In [1]: import numpy as np

In [2]: np.set_printoptions(suppress=True, linewidth=100)

In [3]: def rd(a):
   ...:     return np.round(a, 1) + 0
   ...: 

In [4]: mat = np.loadtxt("m.csv", delimiter=",")

In [5]: rd(mat)
Out[5]: 
array([[-0.5,  0. ,  0. ,  0. ,  0. , -0.9],
       [ 0. ,  1. ,  0. ,  0. ,  0. ,  0. ],
       [ 0. ,  0. ,  1. ,  0. ,  0. ,  0. ],
       [ 0. ,  0. ,  0. ,  1. ,  0. ,  0. ],
       [ 0. ,  0. ,  0. ,  0. ,  1. ,  0. ],
       [ 0.9,  0. ,  0. ,  0. ,  0. , -0.5]])

In [6]: other = np.linalg.inv(mat)

In [7]: rd(np.linalg.det(mat) * other)
Out[7]: 
array([[-0.5,  0. ,  0. ,  0. ,  0. ,  0.9],
       [ 0. ,  1. ,  0. ,  0. ,  0. ,  0. ],
       [ 0. ,  0. ,  1. ,  0. ,  0. ,  0. ],
       [ 0. ,  0. ,  0. ,  1. ,  0. ,  0. ],
       [ 0. ,  0. ,  0. ,  0. ,  1. ,  0. ],
       [-0.9,  0. ,  0. ,  0. ,  0. , -0.5]])

In [8]: rd(np.linalg.det(mat) * np.linalg.det(other))
Out[8]: np.float64(1.0)

In [9]: rd(np.linalg.cond(mat))
Out[9]: np.float64(1.0)

In [10]: rng = np.random.default_rng(372860)

In [11]: idx = rng.permutation(6)

In [12]: idx
Out[12]: array([0, 2, 3, 1, 4, 5])

In [13]: other = mat[idx][:, idx]

In [14]: np.trace(other)
Out[14]: np.float64(3.0)

In [15]: np.allclose(other, mat)
Out[15]: True

In [16]: rd(np.diag(other))
Out[16]: array([-0.5,  1. ,  1. ,  1. ,  1. , -0.5])

In [17]: rd(np.linalg.det(other)), rd(np.linalg.det(mat[idx]))
Out[17]: (np.float64(1.0), np.float64(1.0))

In [18]: (np.linalg.matrix_power((mat != 0) + (mat.T != 0) + np.eye(6), 6) > 0).astype(int)
Out[18]: 
array([[1, 0, 0, 0, 0, 1],
       [0, 1, 0, 0, 0, 0],
       [0, 0, 1, 0, 0, 0],
       [0, 0, 0, 1, 0, 0],
       [0, 0, 0, 0, 1, 0],
       [1, 0, 0, 0, 0, 1]])

In [19]: rd(np.linalg.det(mat))
Out[19]: np.float64(1.0)

In [20]: O, Rm = np.linalg.qr(mat)

In [21]: np.allclose(Rm.T @ Rm, mat.T @ mat)
Out[21]: True

In [22]: abs(Rm[0, 0]), rd(np.linalg.norm(mat[:, 0]))
Out[22]: (np.float64(1.0), np.float64(1.0))

In [23]: rd(Rm)
Out[23]: 
array([[ 1.,  0.,  0.,  0.,  0.,  0.],
       [ 0.,  1.,  0.,  0.,  0.,  0.],
       [ 0.,  0.,  1.,  0.,  0.,  0.],
       [ 0.,  0.,  0.,  1.,  0.,  0.],
       [ 0.,  0.,  0.,  0.,  1.,  0.],
       [ 0.,  0.,  0.,  0.,  0., -1.]])

In [24]: rd(O @ Rm)
Out[24]: 
array([[-0.5,  0. ,  0. ,  0. ,  0. , -0.9],
       [ 0. ,  1. ,  0. ,  0. ,  0. ,  0. ],
       [ 0. ,  0. ,  1. ,  0. ,  0. ,  0. ],
       [ 0. ,  0. ,  0. ,  1. ,  0. ,  0. ],
       [ 0. ,  0. ,  0. ,  0. ,  1. ,  0. ],
       [ 0.9,  0. ,  0. ,  0. ,  0. , -0.5]])

In [25]: rd(O.T @ O)
Out[25]: 
array([[1., 0., 0., 0., 0., 0.],
       [0., 1., 0., 0., 0., 0.],
       [0., 0., 1., 0., 0., 0.],
       [0., 0., 0., 1., 0., 0.],
       [0., 0., 0., 0., 1., 0.],
       [0., 0., 0., 0., 0., 1.]])

In [26]: np.trace(O @ O.T)
Out[26]: np.float64(6.0)

In [27]: rd(mat - mat[0])
Out[27]: 
array([[0. , 0. , 0. , 0. , 0. , 0. ],
       [0.5, 1. , 0. , 0. , 0. , 0.9],
       [0.5, 0. , 1. , 0. , 0. , 0.9],
       [0.5, 0. , 0. , 1. , 0. , 0.9],
       [0.5, 0. , 0. , 0. , 1. , 0.9],
       [1.4, 0. , 0. , 0. , 0. , 0.4]])

In [28]: mat.shape
Out[28]: (6, 6)

In [29]: rd(np.linalg.svd(mat, compute_uv=False))
Out[29]: array([1., 1., 1., 1., 1., 1.])

In [30]: np.zeros(6, 6)
Traceback (most recent call last):
  Cell In[30], line 1
    np.zeros(6, 6)
TypeError: Cannot interpret '6' as a data type


In [31]: rd(mat.sum(axis=0))
Out[31]: array([ 0.4,  1. ,  1. ,  1. ,  1. , -1.4])

In [32]: np.abs(mat).max()
Out[32]: np.float64(1.0)

In [33]: np.linalg.matrix_rank(mat)
Out[33]: np.int64(6)

In [34]: rd(np.linalg.norm(mat))
Out[34]: np.float64(2.4)

In [35]: rd(mat.mean(axis=0))
Out[35]: array([ 0.1,  0.2,  0.2,  0.2,  0.2, -0.2])
